>>> import numpy as np
>>> np.set_printoptions(suppress=True, linewidth=160)
>>> rd = lambda a: np.round(a, 1) + 0
>>> rng = np.random.default_rng(463)
>>> A = rng.normal(size=(13, 3))
>>> A = 20 * A / np.linalg.norm(A, axis=1, keepdims=True)
>>> rd(A)
array([[-13.4,  -7.5, -12.8],
       [-18.6,   7.2,  -1.4],
       [-18.4,   2.9,   7.4],
       [ -3.1,  19.7,  -0.6],
       [ -3.3,  19.3,  -4.2],
       [ -6. , -18.8,  -3.2],
       [-12. ,  15.4,  -4.4],
       [ -8.8, -13.6,  11.8],
       [ 16. , -11.3,  -4.2],
       [-19.5,   4. ,  -1.9],
       [ -8.6,   0.5,  18. ],
       [ -8. ,   7.6, -16.7],
       [ 13.5, -14.1,   4.2]])
>>> lab = A[:, 1] > np.median(A[:, 1])
>>> u = A[lab].mean(axis=0) - A[~lab].mean(axis=0)
>>> np.argsort(-np.abs(u).round(6), kind="stable")
array([1, 2, 0])
>>> Ac = A - A.mean(axis=0)
>>> U, sig, Vt = np.linalg.svd(Ac, full_matrices=False)
>>> np.abs(Vt[0]).argmax()
np.int64(1)
>>> print(np.searchsorted(np.cumsum(sig ** 2) / (sig ** 2).sum(), 0.9) + 1)
3
>>> rd((sig ** 2).sum() ** 2 / (sig ** 4).sum())
np.float64(2.5)
>>> rd(sig ** 2 / (sig ** 2).sum())
array([0.5, 0.3, 0.2])
>>> rd(np.abs(Vt[-1]))
array([0.4, 0.4, 0.8])
>>> m1 = np.load("sample15.npy")
>>> print(m1)
[[-1.  1. -1.]
 [ 1. -2. -7.]
 [ 0.  0.  1.]]
>>> Y = np.array([[2, 3, 1], [-1, -2, -2], [-1, 2, 1]])
>>> np.einsum("ij->j", m1)
array([ 0., -1., -7.])
>>> np.linalg.matrix_rank(m1 @ Y)
np.int64(3)
>>> print(np.einsum("ik,kj->ij", m1, Y))
[[-2. -7. -4.]
 [11. -7. -2.]
 [-1.  2.  1.]]
>>> np.vstack([m1, Y.T]).shape
(6, 3)
